>>> import numpy as np
>>> np.set_printoptions(precision=2, suppress=True, linewidth=120)
>>> m1 = np.load("x.npy")
>>> m1
array([[3, 9, 6, 2, 3, 5, 1, 3, 4, 2, 3, 0, 6],
       [9, 3, 9, 6, 2, 3, 5, 1, 3, 4, 2, 3, 0],
       [6, 9, 3, 9, 6, 2, 3, 5, 1, 3, 4, 2, 3],
       [2, 6, 9, 3, 9, 6, 2, 3, 5, 1, 3, 4, 2],
       [3, 2, 6, 9, 3, 9, 6, 2, 3, 5, 1, 3, 4],
       [5, 3, 2, 6, 9, 3, 9, 6, 2, 3, 5, 1, 3],
       [1, 5, 3, 2, 6, 9, 3, 9, 6, 2, 3, 5, 1],
       [3, 1, 5, 3, 2, 6, 9, 3, 9, 6, 2, 3, 5],
       [4, 3, 1, 5, 3, 2, 6, 9, 3, 9, 6, 2, 3],
       [2, 4, 3, 1, 5, 3, 2, 6, 9, 3, 9, 6, 2],
       [3, 2, 4, 3, 1, 5, 3, 2, 6, 9, 3, 9, 6],
       [0, 3, 2, 4, 3, 1, 5, 3, 2, 6, 9, 3, 9],
       [6, 0, 3, 2, 4, 3, 1, 5, 3, 2, 6, 9, 3]])
>>> evals, evecs = np.linalg.eigh(m1)
>>> np.abs(evecs[:, -1]).round(6).argmax()
np.int64(5)
>>> round(evals.sum(), 2), np.trace(m1)
(np.float64(39.0), np.int64(39))
>>> (evals > 1e-8).sum(), (evals < -1e-8).sum()
(np.int64(7), np.int64(6))
>>> np.abs(evecs[:, -1])
array([0.24, 0.26, 0.29, 0.29, 0.29, 0.3 , 0.29, 0.3 , 0.29, 0.29, 0.29, 0.26, 0.24])
>>> evals, evecs = np.linalg.eigh(m1)
>>> x0 = np.array([-1, 2, 0, 2, 3, -1, 0, -1, -2, 2, 3, 0, -3])
>>> np.linalg.eigvalsh(m1[1:, 1:])
array([-14.12, -14.08,  -7.87,  -5.86,  -3.81,  -3.37,   1.18,   2.07,   6.68,   9.83,  14.47,  50.89])
>>> x0 @ m1 @ x0
np.int64(56)
>>> np.abs(m1).sum(axis=1).max(), round(np.abs(evals).max(), 2)
(np.int64(57), np.float64(53.88))
>>> x0 = np.array([0, -1, 0, -2, -1, -2, -2, 0, -1, 3, 3, 1, -2])
>>> target = m1 @ x0
>>> target
array([-29, -15, -27, -30, -43, -31, -27, -31,   6,   8,   2,   2,   8])
>>> np.round(np.linalg.solve(m1, 3 * target), 2) + 0
array([ 0., -3.,  0., -6., -3., -6., -6.,  0., -3.,  9.,  9.,  3., -6.])
>>> np.round(np.linalg.solve(m1, target), 2) + 0
array([ 0., -1.,  0., -2., -1., -2., -2.,  0., -1.,  3.,  3.,  1., -2.])
>>> np.round(np.linalg.solve(m1.T, m1[8]), 2) + 0
array([0., 0., 0., 0., 0., 0., 0., 0., 1., 0., 0., 0., 0.])
>>> np.round(np.linalg.solve(m1, target + m1[:, 3]), 2) + 0
array([ 0., -1.,  0., -1., -1., -2., -2.,  0., -1.,  3.,  3.,  1., -2.])
>>> cent = 5 * np.array([[0.1, 0.2, -0.6, 0.3, 0.6, 0.5, -1.0, 0.8, -0.7, -0.6],
...     [0.7, -0.3, -0.6, -2.5, -0.2, -2.8, 1.8, 1.9, 1.6, 0.0],
...     [2.3, 2.0, 0.2, 0.3, -0.1, -0.3, 0.5, 1.5, -0.9, -0.3]])
>>> rng = np.random.default_rng(1945)
>>> lab = rng.integers(0, 3, 31)
>>> A = cent[lab] + rng.normal(size=(31, 10))
>>> A
array([[  9.56,   8.73,   0.51,   0.4 ,  -1.8 ,  -0.47,   5.11,   7.13,  -4.22,  -0.46],
       [ 12.31,  10.47,   2.77,   2.35,  -0.22,  -0.61,   3.4 ,   7.85,  -6.09,  -0.86],
       [  1.17,  -0.15,  -3.56,   1.39,   3.45,   4.2 ,  -5.64,   3.56,  -4.31,  -3.02],
       [  9.89,  10.64,   0.56,   1.65,  -0.23,  -3.2 ,   3.19,   8.33,  -4.43,  -0.23],
       [  4.28,  -0.97,  -2.31, -12.75,  -0.72, -15.67,   7.81,   8.74,   7.95,  -1.13],
       [  4.72,   1.07,  -3.94, -13.89,  -0.45, -13.89,   9.41,   9.54,   7.58,  -0.63],
       [  9.67,   9.43,   1.55,   0.43,   0.09,   0.69,   2.76,   6.64,  -3.4 ,  -1.84],
       [ 12.08,   8.7 ,  -0.68,   2.4 ,  -1.86,  -1.52,   3.45,   6.82,  -4.17,  -0.59],
       [  4.55,  -0.12,  -3.8 , -11.02,  -1.53, -13.61,   8.58,   9.57,   8.67,   0.96],
       [ 11.31,  10.03,   1.59,   2.85,  -2.16,  -0.2 ,   0.6 ,   7.31,  -5.23,  -1.41],
       [  2.76,  -3.32,  -2.42, -12.18,  -0.89, -12.82,   8.76,   9.97,   9.64,   1.73],
       [  2.76,  -2.27,  -1.06, -13.5 ,  -1.53, -14.1 ,   6.63,   9.97,   7.44,  -0.17],
       [  4.21,  -0.82,  -2.46, -11.8 ,   0.08, -14.83,   9.63,   9.45,   6.88,  -0.51],
       [  0.5 ,  -0.02,  -2.99,   0.57,   3.28,   4.01,  -5.24,   1.94,  -4.14,  -3.66],
       [  0.36,   0.1 ,  -2.92,   2.05,   3.19,   2.41,  -4.75,   5.99,  -2.74,  -4.1 ],
       [  0.3 ,   0.88,  -1.35,   0.79,   3.17,   0.5 ,  -6.11,   3.69,  -3.1 ,  -3.02],
       [ 11.49,   9.52,   0.2 ,   2.16,  -0.39,  -2.4 ,   2.39,   7.48,  -4.37,  -0.77],
       [ -0.59,   2.13,  -4.72,   0.06,   1.78,   2.31,  -5.61,   4.23,  -3.55,  -4.9 ],
       [  3.18,  -0.96,  -3.92, -12.86,  -1.25, -13.33,   7.38,   9.82,   7.93,   0.66],
       [  0.47,   0.86,  -3.18,   0.09,   3.37,   2.31,  -5.27,   4.21,  -4.34,  -2.88],
       [ 12.54,  10.75,   0.67,   1.59,  -0.15,  -1.49,   3.21,   6.68,  -3.35,  -0.57],
       [ -0.91,   0.11,  -3.04,   3.22,   4.42,   2.  ,  -4.34,   3.84,  -3.6 ,  -3.67],
       [ 11.79,   8.48,   1.43,   3.76,   0.61,  -1.55,   4.1 ,   9.53,  -6.75,  -0.85],
       [ 11.95,  10.9 ,   1.17,   0.74,  -1.16,  -2.45,   0.29,   8.41,  -5.16,  -0.62],
       [ -0.38,   1.05,  -3.62,   2.9 ,   0.72,   2.83,  -4.31,   5.1 ,  -2.83,  -1.75],
       [ 11.21,  10.61,   1.02,   1.88,  -0.28,  -1.96,   2.81,   7.65,  -5.48,  -1.31],
       [  0.02,   0.29,  -4.04,   2.17,   3.78,   2.17,  -5.66,   4.76,  -4.11,  -4.25],
       [ 12.35,   9.8 ,   0.91,   2.05,  -0.17,  -1.83,   1.05,   6.6 ,  -3.73,  -1.84],
       [ 10.97,   9.88,   0.51,  -0.16,  -0.78,  -0.89,   2.16,   8.27,  -4.84,  -2.13],
       [  2.49,  -1.66,  -2.59, -11.5 ,  -0.17, -14.05,   8.1 ,   9.75,   7.48,  -1.71],
       [ 11.82,  10.26,   1.05,   0.52,  -0.57,  -1.41,   4.75,   8.17,  -4.88,  -1.67]])
>>> Xs = (A - A.mean(axis=0)) / A.std(axis=0)
>>> Xs.std(axis=0)
array([1., 1., 1., 1., 1., 1., 1., 1., 1., 1.])
>>> np.argwhere(np.abs(Xs) > 2)
array([[10,  9],
       [13,  7],
       [17,  9],
       [21,  4]])
>>> b = np.linalg.lstsq(np.delete(Xs, 1, axis=1), Xs[:, 1])[0]
>>> np.round(1 - np.var(Xs[:, 1] - np.delete(Xs, 1, axis=1) @ b), 2)
np.float64(0.97)
>>> b.round(2) + 0
array([ 0.67, -0.01,  0.04, -0.16,  0.  ,  0.02, -0.01, -0.42, -0.08])
>>> np.abs(b).argmax()
np.int64(0)
>>> lab = A[:, 3] > np.median(A[:, 3])
>>> r0 = A[lab].mean(axis=0) - A[~lab].mean(axis=0)
>>> lab.astype(int)
array([0, 1, 1, 1, 0, 0, 0, 1, 0, 1, 0, 0, 0, 0, 1, 1, 1, 0, 0, 0, 1, 1, 1, 0, 1, 1, 1, 1, 0, 0, 0])
>>> ((A - A.mean(axis=0)) @ r0 > 0).astype(int)
array([1, 1, 1, 1, 0, 0, 1, 1, 0, 1, 0, 0, 0, 1, 1, 1, 1, 1, 0, 1, 1, 1, 1, 1, 1, 1, 1, 1, 1, 0, 1])
>>> round(float((((A - A.mean(axis=0)) @ r0 > 0) == lab).mean()), 2)
0.74
>>> Y = np.c_[A[:, :1] @ np.array([[-1]]), np.array([-1, -2, 1, 0, 0, 1, 1, -1, -1, 2, -3, 2, 1, 1, 2, -1, -2, -1, -2, -2, -1, 0, -2, 1, 3, 0, 0, -1, -2, 1, 1])]
>>> Y
array([[ -9.56,  -1.  ],
       [-12.31,  -2.  ],
       [ -1.17,   1.  ],
       [ -9.89,   0.  ],
       [ -4.28,   0.  ],
       [ -4.72,   1.  ],
       [ -9.67,   1.  ],
       [-12.08,  -1.  ],
       [ -4.55,  -1.  ],
       [-11.31,   2.  ],
       [ -2.76,  -3.  ],
       [ -2.76,   2.  ],
       [ -4.21,   1.  ],
       [ -0.5 ,   1.  ],
       [ -0.36,   2.  ],
       [ -0.3 ,  -1.  ],
       [-11.49,  -2.  ],
       [  0.59,  -1.  ],
       [ -3.18,  -2.  ],
       [ -0.47,  -2.  ],
       [-12.54,  -1.  ],
       [  0.91,   0.  ],
       [-11.79,  -2.  ],
       [-11.95,   1.  ],
       [  0.38,   3.  ],
       [-11.21,   0.  ],
       [ -0.02,   0.  ],
       [-12.35,  -1.  ],
       [-10.97,  -2.  ],
       [ -2.49,   1.  ],
       [-11.82,   1.  ]])
>>> np.linalg.matrix_rank(Y)
np.int64(2)
>>> np.linalg.norm(np.linalg.qr(A)[0].T @ Y, axis=0) ** 2 / ((Y ** 2).sum(axis=0) + 1e-12)
array([1.  , 0.25])
>>> P = A @ np.linalg.solve(A.T @ A, A.T)
>>> np.round(np.trace(P), 2)
np.float64(10.0)
>>> arr = np.loadtxt("layer17.csv", delimiter=",")
>>> arr
array([[ -3.,   3.,   2.,  -2.,   2.,  -1.,   2.,   1.,   2.,   1.,   3.,   1.],
       [ -6.,   6.,   3.,  -5.,   1.,  -1.,   3.,   1.,  -1.,   2.,   6.,   2.],
       [ -7.,   4.,   6.,  -4.,  -1.,   2.,   2.,  -2.,  -1.,   3.,   8.,  -1.],
       [ -9.,   4.,   7.,  -7.,   2.,   3.,  -1.,  -4.,   0.,   5.,   5.,  -4.],
       [-12.,   2.,   7.,  -5.,   5.,   5.,  -2.,  -3.,   2.,   5.,   8.,  -4.],
       [-14.,  -1.,   6.,  -2.,   6.,   3.,  -5.,  -3.,   3.,   2.,   8.,  -7.],
       [-13.,  -1.,   4.,  -4.,   4.,   2.,  -7.,  -5.,   3.,  -1.,   8.,  -7.],
       [-15.,  -4.,   1.,  -1.,   5.,   1.,  -9.,  -2.,   5.,  -4.,   5.,  -6.],
       [-14.,  -6.,   4.,  -2.,   3.,   2.,  -6.,  -4.,   6.,  -6.,   6.,  -9.],
       [-13.,  -4.,   3.,  -1.,   0.,  -1.,  -5.,  -4.,   8.,  -7.,   5.,  -6.],
       [-12.,  -4.,   5.,   0.,  -3.,  -3.,  -3.,  -6.,   5.,  -4.,   8.,  -7.]])
>>> def softmax(z):
...     e = np.exp(z - z.max(axis=-1, keepdims=True))
...     return e / e.sum(axis=-1, keepdims=True)
... 
>>> np.round(softmax(arr[9]), 2) + 0
array([0.  , 0.  , 0.01, 0.  , 0.  , 0.  , 0.  , 0.  , 0.95, 0.  , 0.05, 0.  ])
>>> np.round(softmax(10 * arr[9]), 2) + 0
array([0., 0., 0., 0., 0., 0., 0., 0., 1., 0., 0., 0.])
>>> np.round(softmax(arr[9] + 4), 2) + 0
array([0.  , 0.  , 0.01, 0.  , 0.  , 0.  , 0.  , 0.  , 0.95, 0.  , 0.05, 0.  ])
>>> scores = arr @ arr.T / np.sqrt(12)
>>> np.round(softmax(scores + np.triu(np.full(scores.shape, -np.inf), 1)), 2) + 0
array([[1.  , 0.  , 0.  , 0.  , 0.  , 0.  , 0.  , 0.  , 0.  , 0.  , 0.  ],
       [0.  , 1.  , 0.  , 0.  , 0.  , 0.  , 0.  , 0.  , 0.  , 0.  , 0.  ],
       [0.  , 0.  , 1.  , 0.  , 0.  , 0.  , 0.  , 0.  , 0.  , 0.  , 0.  ],
       [0.  , 0.  , 0.  , 1.  , 0.  , 0.  , 0.  , 0.  , 0.  , 0.  , 0.  ],
       [0.  , 0.  , 0.  , 0.  , 1.  , 0.  , 0.  , 0.  , 0.  , 0.  , 0.  ],
       [0.  , 0.  , 0.  , 0.  , 0.  , 1.  , 0.  , 0.  , 0.  , 0.  , 0.  ],
       [0.  , 0.  , 0.  , 0.  , 0.  , 0.24, 0.76, 0.  , 0.  , 0.  , 0.  ],
       [0.  , 0.  , 0.  , 0.  , 0.  , 0.  , 0.  , 1.  , 0.  , 0.  , 0.  ],
       [0.  , 0.  , 0.  , 0.  , 0.  , 0.  , 0.  , 0.  , 1.  , 0.  , 0.  ],
       [0.  , 0.  , 0.  , 0.  , 0.  , 0.  , 0.  , 0.  , 1.  , 0.  , 0.  ],
       [0.  , 0.  , 0.  , 0.  , 0.  , 0.  , 0.  , 0.  , 0.64, 0.  , 0.36]])
>>> arr @ arr
Traceback (most recent call last):
  File "<python-input-52>", line 1, in <module>
    arr @ arr
    ~~~~^~~~~
ValueError: matmul: Input operand 1 has a mismatch in its core dimension 0, with gufunc signature (n?,k),(k,m?)->(n?,m?) (size 11 is different from 12)
>>> C2 = arr.T @ arr
>>> np.allclose(C2, C2.T)
True
>>> np.trace(C2), (arr ** 2).sum()
(np.float64(3740.0), np.float64(3740.0))
>>> C2
array([[1418.,  138., -519.,  323., -300., -154.,  476.,  394., -421.,  127., -778.,  643.],
       [ 138.,  167.,   20.,  -64.,  -10.,   16.,  140.,   59., -114.,  152.,  -11.,  131.],
       [-519.,   20.,  250., -167.,  104.,   80., -117., -154.,  117.,   35.,  327., -219.],
       [ 323.,  -64., -167.,  145.,  -83.,  -65.,   54.,   84.,  -48.,  -61., -213.,  112.],
       [-300.,  -10.,  104.,  -83.,  130.,   72., -119.,  -60.,   72.,   18.,  153., -129.],
       [-154.,   16.,   80.,  -65.,   72.,   68.,  -50.,  -40.,   16.,   50.,   90.,  -69.],
       [ 476.,  140., -117.,   54., -119.,  -50.,  247.,  141., -177.,  115., -207.,  261.],
       [ 394.,   59., -154.,   84.,  -60.,  -40.,  141.,  137., -123.,   45., -217.,  203.],
       [-421., -114.,  117.,  -48.,   72.,   16., -177., -123.,  178., -122.,  197., -216.],
       [ 127.,  152.,   35.,  -61.,   18.,   50.,  115.,   45., -122.,  186.,  -11.,  103.],
       [-778.,  -11.,  327., -213.,  153.,   90., -207., -217.,  197.,  -11.,  476., -327.],
       [ 643.,  131., -219.,  112., -129.,  -69.,  261.,  203., -216.,  103., -327.,  338.]])
>>> np.linalg.matrix_rank(C2)
np.int64(11)
>>> np.diag(C2)
array([1418.,  167.,  250.,  145.,  130.,   68.,  247.,  137.,  178.,  186.,  476.,  338.])
